>>> import numpy as np
>>> import numpy.linalg as la
>>> np.set_printoptions(precision=2, suppress=True, linewidth=200, floatmode="fixed")
>>> feats = np.loadtxt("case1.csv", delimiter=",")
>>> print(feats)
[[ -1.00   2.00  -3.00   0.00  -5.00  -2.00   4.00   3.00]
 [  3.00   6.00   1.00   4.00  -1.00   2.00   8.00   7.00]
 [  5.00   8.00   3.00   6.00   1.00   4.00  10.00   9.00]
 [  5.00   8.00   3.00   6.00   1.00   4.00  10.00   9.00]
 [  3.00   6.00   1.00   4.00  -1.00   2.00   8.00   7.00]
 [ -6.00  -3.00  -8.00  -5.00 -10.00  -7.00  -1.00  -2.00]
 [ -2.00   1.00  -4.00  -1.00  -6.00  -3.00   3.00   2.00]
 [ -9.00  -6.00 -11.00  -8.00 -13.00 -10.00  -4.00  -5.00]
 [ -3.00   0.00  -5.00  -2.00  -7.00  -4.00   2.00   1.00]
 [ -3.00   0.00  -5.00  -2.00  -7.00  -4.00   2.00   1.00]
 [ -8.00  -5.00 -10.00  -7.00 -12.00  -9.00  -3.00  -4.00]
 [  1.00   4.00  -1.00   2.00  -3.00   0.00   6.00   5.00]
 [ -2.00   1.00  -4.00  -1.00  -6.00  -3.00   3.00   2.00]
 [  4.00   7.00   2.00   5.00   0.00   3.00   9.00   8.00]]
>>> # rows 2 and 3 are equal
>>> U, s, vt = la.svd(feats)
>>> evecs = vt[:(s > 1e-8).sum()]
>>> rng = np.random.default_rng(38)
>>> vec = feats[3] + -2 * feats[11] + rng.integers(2) * np.eye(8)[4]
>>> print(vec)
[ 3.00  0.00  5.00  2.00  7.00  4.00 -2.00 -1.00]
>>> print(np.diag(evecs.T @ evecs))
[0.13 0.20 0.24 0.13 0.46 0.17 0.39 0.28]
>>> print(la.matrix_rank(np.vstack([feats, vec])))
2
>>> print(np.allclose(evecs.T @ evecs @ vec, vec))
True
>>> print(round(la.norm(vec - evecs.T @ evecs @ vec), 2))
0.0
>>> vec = np.array([3, 1, 0, 2, 4, 2, 2, 1])
>>> a = np.maximum(feats @ vec, 0)
>>> print(np.maximum(feats @ (3 * vec), 0))
[  0.00 138.00 228.00 228.00 138.00   0.00   0.00   0.00   0.00   0.00   0.00  48.00   0.00 183.00]
>>> print(np.flatnonzero(a > 1e-9))
[ 1  2  3  4 11 13]
>>> print(np.tanh(feats @ vec))
[-1.00  1.00  1.00  1.00  1.00 -1.00 -1.00 -1.00 -1.00 -1.00 -1.00  1.00 -1.00  1.00]
>>> print(feats.T @ a)
[1296.00 2259.00  654.00 1617.00   12.00  975.00 2901.00 2580.00]
>>> print(np.maximum(feats @ vec, 0) - np.maximum(-feats @ vec, 0))
[ -14.00   46.00   76.00   76.00   46.00  -89.00  -29.00 -134.00  -44.00  -44.00 -119.00   16.00  -29.00   61.00]
>>> U, s, vt = la.svd(feats, full_matrices=False)
>>> print(np.round(vt @ vt.T, 2) + 0)
[[1.00 0.00 0.00 0.00 0.00 0.00 0.00 0.00]
 [0.00 1.00 0.00 0.00 0.00 0.00 0.00 0.00]
 [0.00 0.00 1.00 0.00 0.00 0.00 0.00 0.00]
 [0.00 0.00 0.00 1.00 0.00 0.00 0.00 0.00]
 [0.00 0.00 0.00 0.00 1.00 0.00 0.00 0.00]
 [0.00 0.00 0.00 0.00 0.00 1.00 0.00 0.00]
 [0.00 0.00 0.00 0.00 0.00 0.00 1.00 0.00]
 [0.00 0.00 0.00 0.00 0.00 0.00 0.00 1.00]]
>>> print(np.round(U.T @ U, 2) + 0)
[[1.00 0.00 0.00 0.00 0.00 0.00 0.00 0.00]
 [0.00 1.00 0.00 0.00 0.00 0.00 0.00 0.00]
 [0.00 0.00 1.00 0.00 0.00 0.00 0.00 0.00]
 [0.00 0.00 0.00 1.00 0.00 0.00 0.00 0.00]
 [0.00 0.00 0.00 0.00 1.00 0.00 0.00 0.00]
 [0.00 0.00 0.00 0.00 0.00 1.00 0.00 0.00]
 [0.00 0.00 0.00 0.00 0.00 0.00 1.00 0.00]
 [0.00 0.00 0.00 0.00 0.00 0.00 0.00 1.00]]
>>> print(np.abs(vt[0]))
[0.36 0.34 0.37 0.35 0.38 0.36 0.33 0.34]
>>> U, s, vt = la.svd(feats)
>>> print(s.round(2) + 0)
[47.47 30.70  0.00  0.00  0.00  0.00  0.00  0.00]
>>> print(np.argmax(s[:-1] / (s[1:] + 1e-6)) + 1)
2
>>> Y = U[:, :2] @ np.diag(s[:2]) @ vt[:2]
>>> print(la.matrix_rank(Y))
2
>>> print(round(la.norm(feats - Y, 2), 2), np.round(s[2], 2))
0.0 0.0
>>> print(np.round(np.abs(feats - Y).max(), 2))
0.0
>>> print(Y.round(2) + 0)
[[ -1.00   2.00  -3.00   0.00  -5.00  -2.00   4.00   3.00]
 [  3.00   6.00   1.00   4.00  -1.00   2.00   8.00   7.00]
 [  5.00   8.00   3.00   6.00   1.00   4.00  10.00   9.00]
 [  5.00   8.00   3.00   6.00   1.00   4.00  10.00   9.00]
 [  3.00   6.00   1.00   4.00  -1.00   2.00   8.00   7.00]
 [ -6.00  -3.00  -8.00  -5.00 -10.00  -7.00  -1.00  -2.00]
 [ -2.00   1.00  -4.00  -1.00  -6.00  -3.00   3.00   2.00]
 [ -9.00  -6.00 -11.00  -8.00 -13.00 -10.00  -4.00  -5.00]
 [ -3.00   0.00  -5.00  -2.00  -7.00  -4.00   2.00   1.00]
 [ -3.00   0.00  -5.00  -2.00  -7.00  -4.00   2.00   1.00]
 [ -8.00  -5.00 -10.00  -7.00 -12.00  -9.00  -3.00  -4.00]
 [  1.00   4.00  -1.00   2.00  -3.00   0.00   6.00   5.00]
 [ -2.00   1.00  -4.00  -1.00  -6.00  -3.00   3.00   2.00]
 [  4.00   7.00   2.00   5.00   0.00   3.00   9.00   8.00]]
>>> A = np.load("arr.npy")
>>> print(A)
[[ 0  3  3  0 -3 -3  1  1]
 [ 0  0 -3  3  3 -2  2  3]
 [ 0  0  0 -3  0 -3 -2 -3]
 [ 0  0  0  0  0  2 -3  0]
 [ 0  0  0  0  0  2  2 -1]
 [ 0  0  0  0  0  0  3  0]
 [ 0  0  0  0  0  0  0  3]
 [ 0  0  0  0  0  0  0  0]]
>>> # null space of dimension 2
>>> vec = np.array([2, 0, 3, 3, 2, 3, 0, 0])
>>> a = np.maximum(A @ vec, 0)
>>> print(A.T @ a)
[ 0  0  0  0  0 24 -6 -6]
>>> print(np.tanh(A @ vec))
[-1.00  0.00 -1.00  1.00  1.00  0.00  0.00  0.00]
>>> U, s, vt = la.svd(A)
>>> evecs = vt[:(s > 1e-8).sum()]
>>> vec = A[0] + 2 * A[6] + rng.integers(2) * np.eye(8)[0]
>>> print(vec)
[ 0.00  3.00  3.00  0.00 -3.00 -3.00  1.00  7.00]
>>> print(np.diag(evecs.T @ evecs))
[0.00 1.00 0.50 1.00 0.50 1.00 1.00 1.00]
>>> print(round(la.norm(vec - evecs.T @ evecs @ vec), 2))
0.0
>>> print(np.allclose(evecs.T @ evecs @ vec, vec))
True
>>> lab = rng.permutation(8)
>>> print(lab)
[0 5 1 2 7 6 3 4]
>>> Y = A[lab][:, lab]
>>> print(np.diag(Y))
[0 0 0 0 0 0 0 0]
>>> print(Y)
[[ 0 -3  3  3  1  1  0 -3]
 [ 0  0  0  0  0  3  0  0]
 [ 0 -2  0 -3  3  2  3  3]
 [ 0 -3  0  0 -3 -2 -3  0]
 [ 0  0  0  0  0  0  0  0]
 [ 0  0  0  0  3  0  0  0]
 [ 0  2  0  0  0 -3  0  0]
 [ 0  2  0  0 -1  2  0  0]]
>>> print(np.trace(Y))
0
>>> print(np.sort(np.abs(la.eigvals(Y))))
[0.00 0.00 0.00 0.00 0.00 0.00 0.00 0.00]
>>> rk = la.matrix_rank(A)
>>> print(rk)
6
>>> ns = la.svd(A)[2][rk:].T
>>> print(ns.shape)
(8, 2)
>>> print([int(la.matrix_rank(np.delete(A, i, axis=0))) for i in range(8)])
[5, 5, 5, 6, 6, 6, 6, 6]
>>> print(la.matrix_rank(A.T @ A), la.matrix_rank(A @ A.T))
6 6
>>> print([int(la.matrix_rank(A[:, :j + 1])) for j in range(8)])
[0, 1, 2, 3, 3, 4, 5, 6]
>>> print(np.round(ns @ ns.T, 2) + 0)
[[1.00 0.00 0.00 0.00 0.00 0.00 0.00 0.00]
 [0.00 0.00 0.00 0.00 0.00 0.00 0.00 0.00]
 [0.00 0.00 0.50 0.00 0.50 0.00 0.00 0.00]
 [0.00 0.00 0.00 0.00 0.00 0.00 0.00 0.00]
 [0.00 0.00 0.50 0.00 0.50 0.00 0.00 0.00]
 [0.00 0.00 0.00 0.00 0.00 0.00 0.00 0.00]
 [0.00 0.00 0.00 0.00 0.00 0.00 0.00 0.00]
 [0.00 0.00 0.00 0.00 0.00 0.00 0.00 0.00]]
>>> M = np.load("data.npy")
>>> print(M)
[[ 0  2  1  2  0  0  0  0]
 [ 1  0  2  2  0 -2  2 -1]
 [-2  1  2  2  0  1  0  1]
 [ 0 -1  2  0  0 -1 -2 -2]
 [ 2  1 -2  2  1  2 -1  2]
 [-1 -1  1  0  2  1 -1  2]
 [-1  1  0 -1 -1  1  0  1]
 [-1  1  0 -2  2  0  1  2]
 [-1 -2 -2  2 -2  1 -2  0]
 [ 0 -1  2  0  1 -1  1  0]
 [ 2 -1  2  2 -1  2  0  1]
 [ 2 -1  0 -1 -2 -1 -2  0]
 [ 2  1  1 -2  0  0  2  1]]
>>> Y = M / np.sqrt((M ** 2).mean(axis=1, keepdims=True))
>>> print(la.matrix_rank(M - M.mean(axis=1, keepdims=True)))
7
>>> print(la.norm(Y, axis=1))
[2.83 2.83 2.83 2.83 2.83 2.83 2.83 2.83 2.83 2.83 2.83 2.83 2.83]
>>> print(Y[6])
[-1.15  1.15  0.00 -1.15 -1.15  1.15  0.00  1.15]
>>> print(la.matrix_rank(Y) == la.matrix_rank(M))
True
>>> K = np.load("dump.npy")
>>> print(K)
[[-1.00  5.00  0.00  0.00  0.00  0.00  0.00]
 [ 5.00  2.00  5.00  0.00  0.00  0.00  0.00]
 [ 0.00  5.00 -3.00  5.00  0.00  0.00  0.00]
 [ 0.00  0.00  5.00  3.00  5.00  0.00  0.00]
 [ 0.00  0.00  0.00  5.00  2.00  5.00  0.00]
 [ 0.00  0.00  0.00  0.00  5.00  1.00  5.00]
 [ 0.00  0.00  0.00  0.00  0.00  5.00 -1.00]]
>>> r0, v = K[1], K[5]
>>> print(r0 @ v)
0.0
>>> print(r0 @ r0)
54.0
>>> pr = (r0 @ v) / (r0 @ r0) * r0
>>> print(round(float(la.norm(r0 + v) ** 2 + la.norm(r0 - v) ** 2), 2))
210.0
>>> print((v - pr) @ r0)
0.0
>>> print(pr)
[0.00 0.00 0.00 0.00 0.00 0.00 0.00]
>>> print(la.matrix_rank(np.outer(r0, v)))
1
>>> mat = np.load("test5.npy")
>>> print(mat)
[[ 0.93 -0.15  0.04  0.04  0.18 -0.01  0.21  0.07 -0.13 -0.10]
 [-0.15  0.66  0.09  0.09  0.40 -0.03  0.46  0.15 -0.28 -0.22]
 [ 0.04  0.09  0.97 -0.03 -0.11  0.01 -0.13 -0.04  0.08  0.06]
 [ 0.04  0.09 -0.03  0.97 -0.11  0.01 -0.13 -0.04  0.08  0.06]
 [ 0.18  0.40 -0.11 -0.11  0.53  0.04 -0.55 -0.18  0.33  0.25]
 [-0.01 -0.03  0.01  0.01  0.04  1.00  0.04  0.01 -0.03 -0.02]
 [ 0.21  0.46 -0.13 -0.13 -0.55  0.04  0.37 -0.21  0.38  0.29]
 [ 0.07  0.15 -0.04 -0.04 -0.18  0.01 -0.21  0.93  0.13  0.10]
 [-0.13 -0.28  0.08  0.08  0.33 -0.03  0.38  0.13  0.77 -0.18]
 [-0.10 -0.22  0.06  0.06  0.25 -0.02  0.29  0.10 -0.18  0.86]]
>>> # columns are unit length and at right angles
>>> Y = np.array([[0, 1, 2],
...     [2, 2, 2],
...     [0, -1, 3],
...     [0, -2, -1],
...     [1, 3, 1],
...     [1, -3, 0],
...     [1, 0, -2],
...     [3, 3, 0],
...     [0, 3, -1],
...     [3, 1, 2]])
>>> print(np.vstack([mat, Y.T]).shape)
(13, 10)
>>> print(np.einsum("ij->j", mat))
[1.08 1.18 0.95 0.95 0.78 1.02 0.75 0.92 1.15 1.12]
>>> print(la.matrix_rank(np.vstack([mat, Y.T])))
10
>>> lab = rng.permutation(10)
>>> print(lab)
[6 3 7 4 1 0 5 8 9 2]
>>> Y = mat[lab][:, lab]
>>> print(Y)
[[ 0.37 -0.13 -0.21 -0.55  0.46  0.21  0.04  0.38  0.29 -0.13]
 [-0.13  0.97 -0.04 -0.11  0.09  0.04  0.01  0.08  0.06 -0.03]
 [-0.21 -0.04  0.93 -0.18  0.15  0.07  0.01  0.13  0.10 -0.04]
 [-0.55 -0.11 -0.18  0.53  0.40  0.18  0.04  0.33  0.25 -0.11]
 [ 0.46  0.09  0.15  0.40  0.66 -0.15 -0.03 -0.28 -0.22  0.09]
 [ 0.21  0.04  0.07  0.18 -0.15  0.93 -0.01 -0.13 -0.10  0.04]
 [ 0.04  0.01  0.01  0.04 -0.03 -0.01  1.00 -0.03 -0.02  0.01]
 [ 0.38  0.08  0.13  0.33 -0.28 -0.13 -0.03  0.77 -0.18  0.08]
 [ 0.29  0.06  0.10  0.25 -0.22 -0.10 -0.02 -0.18  0.86  0.06]
 [-0.13 -0.03 -0.04 -0.11  0.09  0.04  0.01  0.08  0.06  0.97]]
>>> print(np.diag(Y))
[0.37 0.97 0.93 0.53 0.66 0.93 1.00 0.77 0.86 0.97]
>>> print(np.allclose(Y, mat))
False
>>> print(np.sort(np.abs(la.eigvals(Y))))
[1.00 1.00 1.00 1.00 1.00 1.00 1.00 1.00 1.00 1.00]
>>> print(np.trace(Y))
8.0
>>> print(la.norm(Y, axis=0))
[1.00 1.00 1.00 1.00 1.00 1.00 1.00 1.00 1.00 1.00]
>>> s = 20 * 0.9 ** np.arange(3)
>>> E = rng.normal(size=(27, 3)) * rng.permutation(s)
>>> print(E)
[[ 23.44  25.38  14.60]
 [ -9.62 -10.23   2.84]
 [ -8.58 -37.67 -23.14]
 [  6.22 -21.04  -5.23]
 [ -0.55 -28.36  -7.14]
 [ 23.22  26.73   7.41]
 [  8.59  -5.39   0.21]
 [ 13.86 -30.95  -7.37]
 [ -6.60  15.62 -17.27]
 [ 33.57 -14.75  32.48]
 [ -0.90   2.13  26.44]
 [-31.57  13.66  27.50]
 [-16.55  15.13  -9.35]
 [ 15.73  -6.50  17.80]
 [ -7.87  -9.94  -4.69]
 [-17.29  28.54  10.82]
 [ 22.81  21.91  22.36]
 [-19.49   7.15  -2.23]
 [  0.53   0.46 -24.87]
 [-25.86 -44.34  17.67]
 [ -1.22 -17.18   1.08]
 [-15.42 -19.65  -7.18]
 [ -6.11 -19.50 -20.31]
 [ -0.41  50.55  -4.35]
 [ 22.26  22.04  -6.85]
 [-34.02 -14.84   1.88]
 [ 17.64  -0.20 -10.56]]
>>> d = la.norm(E[:, None] - E[None], axis=-1)
>>> print(np.flatnonzero(d[19] < d.mean() / 2))
[19]
>>> print(d.mean(axis=1).argmax())
23
